% python3 -q
>>> import numpy as np
>>> np.set_printoptions(precision=1, suppress=True, linewidth=200, sign=" ")
>>> J = np.loadtxt("sample1.csv", delimiter=",")
>>> J
array([[ 0.,  1.,  2., -1., -4., -5.,  1.,  0., -3.],
       [ 0.,  0.,  2.,  3., -1., -4.,  3.,  1., -3.],
       [ 0.,  0.,  0.,  1., -2., -2.,  2.,  1.,  4.],
       [ 0.,  0.,  0.,  0., -5.,  0., -3.,  0.,  5.],
       [ 0.,  0.,  0.,  0.,  0.,  0., -2.,  2.,  4.],
       [ 0.,  0.,  0.,  0.,  0.,  0., -3.,  5., -2.],
       [ 0.,  0.,  0.,  0.,  0.,  0.,  0.,  2., -2.],
       [ 0.,  0.,  0.,  0.,  0.,  0.,  0.,  0., -5.],
       [ 0.,  0.,  0.,  0.,  0.,  0.,  0.,  0.,  0.]])
>>> # triangular
>>> [round(float(x), 1) for x in np.linalg.svd(J, compute_uv=False)[:3]]
[11.2, 9.1, 7.0]
>>> np.linalg.cond(J) > 100
np.True_
>>> rk = np.linalg.matrix_rank(J)
>>> rk
np.int64(7)
>>> ns = np.linalg.svd(J)[2][rk:].T
>>> ns.shape
(9, 2)
>>> [int(np.linalg.matrix_rank(np.delete(J, i, axis=0))) for i in range(9)]
[6, 6, 6, 6, 7, 7, 7, 7, 7]
>>> theta = np.radians(36)
>>> Rm = np.eye(9)
>>> Rm[6, 6] = Rm[4, 4] = np.cos(theta)
>>> Rm[6, 4], Rm[4, 6] = -np.sin(theta), np.sin(theta)
>>> Rm
array([[ 1. ,  0. ,  0. ,  0. ,  0. ,  0. ,  0. ,  0. ,  0. ],
       [ 0. ,  1. ,  0. ,  0. ,  0. ,  0. ,  0. ,  0. ,  0. ],
       [ 0. ,  0. ,  1. ,  0. ,  0. ,  0. ,  0. ,  0. ,  0. ],
       [ 0. ,  0. ,  0. ,  1. ,  0. ,  0. ,  0. ,  0. ,  0. ],
       [ 0. ,  0. ,  0. ,  0. ,  0.8,  0. ,  0.6,  0. ,  0. ],
       [ 0. ,  0. ,  0. ,  0. ,  0. ,  1. ,  0. ,  0. ,  0. ],
       [ 0. ,  0. ,  0. ,  0. , -0.6,  0. ,  0.8,  0. ,  0. ],
       [ 0. ,  0. ,  0. ,  0. ,  0. ,  0. ,  0. ,  1. ,  0. ],
       [ 0. ,  0. ,  0. ,  0. ,  0. ,  0. ,  0. ,  0. ,  1. ]])
>>> out = J @ Rm.T
>>> round(float(np.linalg.det(Rm)), 1), round(float(np.trace(Rm)), 1)
(1.0, 8.6)
>>> np.allclose(np.linalg.norm(J, axis=1), np.linalg.norm(out, axis=1))
True
>>> np.allclose(J @ J.T, out @ out.T)
True
>>> np.round(np.linalg.svd(J, compute_uv=False), 1) + 0, np.round(np.linalg.svd(out, compute_uv=False), 1) + 0
(array([ 11.2,   9.1,   7. ,   5. ,   2.4,   1.6,   0.3,   0. ,   0. ]), array([ 11.2,   9.1,   7. ,   5. ,   2.4,   1.6,   0.3,   0. ,   0. ]))
>>> np.abs(out - J).max(axis=0)
array([ 0. ,  0. ,  0. ,  0. ,  2. ,  0. ,  3.5,  0. ,  0. ])
>>> out
array([[ 0. ,  1. ,  2. , -1. , -2.6, -5. ,  3.2,  0. , -3. ],
       [ 0. ,  0. ,  2. ,  3. ,  1. , -4. ,  3. ,  1. , -3. ],
       [ 0. ,  0. ,  0. ,  1. , -0.4, -2. ,  2.8,  1. ,  4. ],
       [ 0. ,  0. ,  0. ,  0. , -5.8,  0. ,  0.5,  0. ,  5. ],
       [ 0. ,  0. ,  0. ,  0. , -1.2,  0. , -1.6,  2. ,  4. ],
       [ 0. ,  0. ,  0. ,  0. , -1.8,  0. , -2.4,  5. , -2. ],
       [ 0. ,  0. ,  0. ,  0. ,  0. ,  0. ,  0. ,  2. , -2. ],
       [ 0. ,  0. ,  0. ,  0. ,  0. ,  0. ,  0. ,  0. , -5. ],
       [ 0. ,  0. ,  0. ,  0. ,  0. ,  0. ,  0. ,  0. ,  0. ]])
>>> mat = np.load("block5.npy")
>>> mat
array([[-1,  2,  4,  0,  0,  0],
       [ 1,  2,  2,  0,  0,  0],
       [ 1,  3,  0,  0,  0,  0],
       [-2,  4,  8, -1,  2,  4],
       [ 2,  4,  4,  1,  2,  2],
       [ 2,  6,  0,  1,  3,  0]])
>>> q, Rm = np.linalg.qr(mat)
>>> np.allclose(Rm.T @ Rm, mat.T @ mat)
True
>>> Rm.round(1) + 0
array([[ 3.9,  3.9, -2.6,  1.5,  1.5, -1. ],
       [ 0. , -8.4, -8.4,  0. , -3.3, -3.3],
       [ 0. ,  0. ,  4.8,  0. ,  0. ,  1.9],
       [ 0. ,  0. ,  0. ,  0.8,  0.8, -0.5],
       [ 0. ,  0. ,  0. ,  0. , -1.7, -1.7],
       [ 0. ,  0. ,  0. ,  0. ,  0. , -1. ]])
>>> np.abs(np.diag(Rm))
array([ 3.9,  8.4,  4.8,  0.8,  1.7,  1. ])
>>> q
array([[-0.3, -0.4,  0.1,  0.5,  0.7,  0.1],
       [ 0.3, -0.1,  0.3, -0.5,  0.2,  0.7],
       [ 0.3, -0.2, -0.3, -0.5,  0.5, -0.6],
       [-0.5, -0.7,  0.1, -0.3, -0.4, -0.1],
       [ 0.5, -0.2,  0.7,  0.3, -0.1, -0.3],
       [ 0.5, -0.5, -0.6,  0.3, -0.2,  0.3]])
>>> np.round(q @ Rm, 1) + 0
array([[-1.,  2.,  4.,  0.,  0.,  0.],
       [ 1.,  2.,  2.,  0.,  0.,  0.],
       [ 1.,  3.,  0.,  0.,  0.,  0.],
       [-2.,  4.,  8., -1.,  2.,  4.],
       [ 2.,  4.,  4.,  1.,  2.,  2.],
       [ 2.,  6.,  0.,  1.,  3.,  0.]])
>>> round(np.trace(q @ q.T), 1)
np.float64(6.0)
>>> q.shape, Rm.shape
((6, 6), (6, 6))
>>> np.round(q.T @ q, 1) + 0
array([[ 1.,  0.,  0.,  0.,  0.,  0.],
       [ 0.,  1.,  0.,  0.,  0.,  0.],
       [ 0.,  0.,  1.,  0.,  0.,  0.],
       [ 0.,  0.,  0.,  1.,  0.,  0.],
       [ 0.,  0.,  0.,  0.,  1.,  0.],
       [ 0.,  0.,  0.,  0.,  0.,  1.]])
